$ python3 -q
>>> import numpy as np
>>> np.set_printoptions(precision=2, suppress=True, linewidth=140, sign=" ")
>>> tidy = lambda a: np.round(a, 2) + 0
>>> feats = np.load("test18.npy")
>>> print(feats)
[[ 3  0  0  0  0  0]
 [ 0  0  0  0  0  0]
 [ 0  0  5  0  0  0]
 [ 0  0  0  3  0  0]
 [ 0  0  0  0  4  0]
 [ 0  0  0  0  0  5]]
>>> # triangular
>>> evals, V = np.linalg.eigh(feats)
>>> vec = np.array([-2, -3, 3, 1, 2, 2])
>>> V * np.maximum(evals, 0) @ V.T
array([[ 3.,  0.,  0.,  0.,  0.,  0.],
       [ 0.,  0.,  0.,  0.,  0.,  0.],
       [ 0.,  0.,  5.,  0.,  0.,  0.],
       [ 0.,  0.,  0.,  3.,  0.,  0.],
       [ 0.,  0.,  0.,  0.,  4.,  0.],
       [ 0.,  0.,  0.,  0.,  0.,  5.]])
>>> E = np.loadtxt("m.csv", delimiter=",")
>>> E
array([[-4.,  0.,  0.,  0., -2.,  0.,  0.,  0.,  7.,  0.],
       [ 0., -4.,  9., -5.,  0.,  0.,  0.,  1.,  0.,  8.],
       [ 0., -9.,  6.,  3.,  0.,  0.,  0., -2.,  0.,  0.],
       [ 0.,  1.,  7.,  8.,  0.,  0.,  0., -4.,  0., -1.],
       [ 9.,  0.,  0.,  0.,  0.,  0.,  0.,  0., -1.,  0.],
       [ 0.,  0.,  0.,  0.,  0., -3.,  2.,  0.,  0.,  0.],
       [ 0.,  0.,  0.,  0.,  0.,  9.,  2.,  0.,  0.,  0.],
       [ 0., -2., -2.,  1.,  0.,  0.,  0., -1.,  0.,  6.],
       [-8.,  0.,  0.,  0., -7.,  0.,  0.,  0., -2.,  0.],
       [ 0.,  6.,  3.,  9.,  0.,  0.,  0., -2.,  0., -2.]])
>>> rng = np.random.default_rng(922542)
>>> idx = rng.permutation(10)
>>> idx
array([ 5,  1,  6,  7,  0,  3,  9,  4,  8,  2])
>>> other = E[idx][:, idx]
>>> np.allclose(other, E)
False
>>> np.diag(other)
array([-3., -4.,  2., -1., -4.,  8., -2.,  0., -2.,  6.])
>>> tidy(np.sort(np.abs(np.linalg.eigvals(other))))
array([ 4.1 ,  4.42,  5.42,  6.13,  6.39,  6.39,  8.71,  8.71,  9.49,  9.49])
>>> np.trace(other)
np.float64(0.0)
>>> T = np.stack([E, -2 * E, E[::-1]])
>>> np.linalg.matrix_rank(T.reshape(3, -1))
np.int64(2)
>>> r0 = np.array([1, 9, 3, 8, -9, -1, -4, -6, 0, 0])
>>> other = E + np.outer(r0, np.eye(10)[2])
>>> other
array([[-4.,  0.,  1.,  0., -2.,  0.,  0.,  0.,  7.,  0.],
       [ 0., -4., 18., -5.,  0.,  0.,  0.,  1.,  0.,  8.],
       [ 0., -9.,  9.,  3.,  0.,  0.,  0., -2.,  0.,  0.],
       [ 0.,  1., 15.,  8.,  0.,  0.,  0., -4.,  0., -1.],
       [ 9.,  0., -9.,  0.,  0.,  0.,  0.,  0., -1.,  0.],
       [ 0.,  0., -1.,  0.,  0., -3.,  2.,  0.,  0.,  0.],
       [ 0.,  0., -4.,  0.,  0.,  9.,  2.,  0.,  0.,  0.],
       [ 0., -2., -8.,  1.,  0.,  0.,  0., -1.,  0.,  6.],
       [-8.,  0.,  0.,  0., -7.,  0.,  0.,  0., -2.,  0.],
       [ 0.,  6.,  3.,  9.,  0.,  0.,  0., -2.,  0., -2.]])
>>> tidy(np.linalg.det(other) / np.linalg.det(E)), tidy(1 + np.linalg.solve(E, r0)[2])
(np.float64(2.23), np.float64(2.23))
>>> np.linalg.matrix_rank(np.linalg.inv(other) - np.linalg.inv(E), tol=1e-8)
np.int64(1)
>>> r0 = np.array([0, 0, -1])
>>> print(np.array([np.convolve(row, r0, "same") for row in E]))
[[ 0.  4.  0.  0.  0.  2.  0.  0.  0. -7.]
 [ 0.  0.  4. -9.  5.  0.  0.  0. -1.  0.]
 [ 0.  0.  9. -6. -3.  0.  0.  0.  2.  0.]
 [ 0.  0. -1. -7. -8.  0.  0.  0.  4.  0.]
 [ 0. -9.  0.  0.  0.  0.  0.  0.  0.  1.]
 [ 0.  0.  0.  0.  0.  0.  3. -2.  0.  0.]
 [ 0.  0.  0.  0.  0.  0. -9. -2.  0.  0.]
 [ 0.  0.  2.  2. -1.  0.  0.  0.  1.  0.]
 [ 0.  8.  0.  0.  0.  7.  0.  0.  0.  2.]
 [ 0.  0. -6. -3. -9.  0.  0.  0.  2.  0.]]
>>> np.correlate(E[1], E[8], "full")
array([  0.,   0.,   8., -18.,  10.,   0.,  28., -63.,  33.,   0.,  16., -72.,  33.,   0., -56.,   0.,  -8.,   0., -64.])
